>>> import numpy as np
>>> import numpy.linalg as la
>>> np.set_printoptions(precision=2, suppress=True, linewidth=140, floatmode="fixed")
>>> E = np.load("layer16.npy")
>>> E
array([[-2, -4,  0,  0,  2, -4, -2,  0],
       [-2, -4,  0,  0,  2, -4, -2,  0],
       [ 1,  2,  0,  0, -1,  2,  1,  0],
       [ 0,  0,  0,  0,  0,  0,  0,  0],
       [ 1,  2,  0,  0, -1,  2,  1,  0],
       [ 1,  2,  0,  0, -1,  2,  1,  0],
       [ 0,  0,  0,  0,  0,  0,  0,  0]])
>>> Uu, s, vt = la.svd(E)
>>> s.round(2) + 0
array([11.00,  0.00,  0.00,  0.00,  0.00,  0.00,  0.00])
>>> A2 = Uu[:, :1] @ np.diag(s[:1]) @ vt[:1]
>>> la.matrix_rank(A2)
np.int64(1)
>>> A2
array([[-2.00, -4.00,  0.00,  0.00,  2.00, -4.00, -2.00,  0.00],
       [-2.00, -4.00,  0.00,  0.00,  2.00, -4.00, -2.00,  0.00],
       [ 1.00,  2.00,  0.00,  0.00, -1.00,  2.00,  1.00,  0.00],
       [ 0.00,  0.00,  0.00,  0.00,  0.00,  0.00,  0.00,  0.00],
       [ 1.00,  2.00,  0.00,  0.00, -1.00,  2.00,  1.00,  0.00],
       [ 1.00,  2.00,  0.00,  0.00, -1.00,  2.00,  1.00,  0.00],
       [ 0.00,  0.00,  0.00,  0.00,  0.00,  0.00,  0.00,  0.00]])
>>> data = np.loadtxt("arr.csv", delimiter=",")
>>> data
array([[1.00, 6.00, 0.00, 0.00],
       [0.00, 0.00, 0.00, 0.00],
       [0.00, 0.00, 1.00, 6.00],
       [0.00, 0.00, 0.00, 0.00]])
>>> def softmax(z):
...     e = np.exp(z - z.max(axis=-1, keepdims=True))
...     return e / e.sum(axis=-1, keepdims=True)
... 
>>> np.round(softmax(data[0]), 2) + 0
array([0.01, 0.99, 0.00, 0.00])
>>> np.round(softmax(data[0] + -3), 2) + 0
array([0.01, 0.99, 0.00, 0.00])
>>> np.round(softmax(10 * data[0]), 2) + 0
array([0.00, 1.00, 0.00, 0.00])
>>> S = data @ data.T / np.sqrt(4)
>>> np.round(softmax(S), 2) + 0
array([[1.00, 0.00, 0.00, 0.00],
       [0.25, 0.25, 0.25, 0.25],
       [0.00, 0.00, 1.00, 0.00],
       [0.25, 0.25, 0.25, 0.25]])
>>> np.round(softmax(S + np.triu(np.full(S.shape, -np.inf), 1)), 2) + 0
array([[1.00, 0.00, 0.00, 0.00],
       [0.50, 0.50, 0.00, 0.00],
       [0.00, 0.00, 1.00, 0.00],
       [0.25, 0.25, 0.25, 0.25]])
>>> softmax(S).round(6).argmax(axis=1)
array([0, 0, 2, 0])
>>> np.round(softmax(S)[0] @ data, 2) + 0
array([1.00, 6.00, 0.00, 0.00])
>>> rank = la.matrix_rank(data)
>>> rank
np.int64(2)
>>> N = la.svd(data)[2][rank:].T
>>> data @ N
array([[0.00, 0.00],
       [0.00, 0.00],
       [0.00, 0.00],
       [0.00, 0.00]])
>>> [int(la.matrix_rank(np.delete(data, i, axis=0))) for i in range(4)]
[1, 2, 1, 2]
>>> N.shape
(4, 2)
>>> Uu, s, vt = la.svd(data)
>>> evecs = vt[:(s > 1e-8).sum()]
>>> rng = np.random.default_rng(788969)
>>> x = data[1] + 2 * data[2] + rng.integers(2) * np.eye(4)[1]
>>> x
array([ 0.00,  0.00,  2.00, 12.00])
>>> round(la.norm(x - evecs.T @ evecs @ x), 2)
np.float64(0.0)
>>> la.matrix_rank(np.vstack([data, x]))
np.int64(2)
>>> np.diag(evecs.T @ evecs)
array([0.03, 0.97, 0.03, 0.97])
>>> A2 = data + rng.integers(-2, 3, (4, 2)) @ rng.integers(-2, 3, (2, 4))
>>> A2
array([[ 1.00,  5.00,  0.00, -1.00],
       [-2.00,  0.00,  4.00,  2.00],
       [-2.00,  1.00,  5.00,  9.00],
       [ 1.00,  1.00, -2.00,  0.00]])
>>> la.matrix_rank(A2 - data, tol=1e-8)
np.int64(2)
>>> basis = np.array([[1, -2, -3, -1, -3, -1, -1], [3, 2, 2, -1, 3, 1, 0]])
>>> arr = np.repeat(basis, 16 // 2, axis=0)
>>> arr = arr + 0.1 * rng.normal(size=arr.shape)
>>> arr
array([[ 1.03, -2.02, -3.11, -0.98, -3.13, -0.92, -0.98],
       [ 0.87, -2.01, -2.93, -1.07, -3.05, -1.04, -0.92],
       [ 0.87, -1.97, -2.82, -0.85, -3.08, -1.04, -1.11],
       [ 0.84, -1.86, -2.79, -0.99, -2.98, -1.21, -0.92],
       [ 1.11, -2.07, -2.98, -0.93, -3.02, -1.06, -0.97],
       [ 1.19, -2.05, -2.99, -1.00, -2.98, -0.80, -1.10],
       [ 0.88, -1.99, -3.03, -0.93, -2.93, -0.89, -0.84],
       [ 1.09, -2.05, -2.96, -1.01, -3.00, -1.06, -0.88],
       [ 2.98,  1.94,  2.12, -0.88,  3.03,  0.93, -0.02],
       [ 3.16,  2.04,  2.07, -0.95,  2.75,  1.05,  0.06],
       [ 2.97,  1.94,  2.03, -1.09,  3.07,  0.98,  0.05],
       [ 3.10,  2.06,  2.01, -1.03,  3.12,  1.14,  0.05],
       [ 2.85,  1.99,  2.09, -0.84,  3.18,  0.99, -0.02],
       [ 2.91,  2.02,  2.05, -1.00,  3.02,  0.97,  0.05],
       [ 2.88,  1.96,  1.85, -1.01,  3.07,  1.03, -0.11],
       [ 2.99,  1.98,  2.06, -0.94,  2.96,  1.22, -0.17]])
>>> Ac = (arr - arr.mean(axis=0)) / arr.std(axis=0)
>>> Ac.std(axis=0)
array([1.00, 1.00, 1.00, 1.00, 1.00, 1.00, 1.00])
>>> c = la.lstsq(np.delete(Ac, 0, axis=1), Ac[:, 0])[0]
>>> c
array([-0.88,  1.43, -0.02, -0.59,  0.86,  0.18])
>>> np.abs(la.svd(arr)[2][-1])
array([0.07, 0.71, 0.52, 0.41, 0.01, 0.21, 0.07])
>>> la.matrix_rank(arr, rtol=0.1)
np.int64(2)
>>> round(la.norm(arr, 2) / la.norm(arr), 2)
np.float64(0.9)
>>> A2 = np.c_[arr[:, :4] @ np.array([[-7, 5, -1, 6], [-1, 6, 9, 8], [-4, -6, -3, -7], [-9, -5, -6, -7]]), np.array([1, -3, -3, -2, 1, 1, 2, -3, 2, 3, 3, -2, 2, -3, 1, 1])]
>>> A2
array([[ 16.13,  16.62,  -3.96,  18.69,   1.00],
       [ 17.31,  15.19,  -3.75,  17.10,  -3.00],
       [ 14.75,  13.65,  -5.09,  15.09,  -3.00],
       [ 16.08,  14.70,  -3.26,  16.59,  -2.00],
       [ 14.52,  15.62,  -5.27,  17.41,   1.00],
       [ 14.73,  16.59,  -4.66,  18.68,   1.00],
       [ 16.30,  15.23,  -4.15,  17.00,   2.00],
       [ 15.36,  15.94,  -4.62,  17.91,  -3.00],
       [-23.38,  18.17,  13.39,  24.66,   2.00],
       [-23.90,  20.42,  14.74,  27.51,   3.00],
       [-21.00,  19.79,  14.95,  26.79,   3.00],
       [-22.48,  20.94,  15.58,  28.21,  -2.00],
       [-22.70,  17.91,  13.90,  24.35,   2.00],
       [-21.60,  19.32,  15.07,  26.21,  -3.00],
       [-20.49,  20.07,  15.22,  27.03,   1.00],
       [-22.76,  19.17,  14.29,  25.94,   1.00]])
>>> la.matrix_rank(np.c_[arr, A2])
np.int64(8)
>>> la.norm(la.qr(arr)[0].T @ A2, axis=0) ** 2 / ((A2 ** 2).sum(axis=0) + 1e-12)
array([1.00, 1.00, 1.00, 1.00, 0.36])
>>> np.round(la.lstsq(arr, A2[:, 0])[0], 2) + 0
array([-7.00, -1.00, -4.00, -9.00,  0.00,  0.00,  0.00])
>>> la.matrix_rank(A2)
np.int64(5)
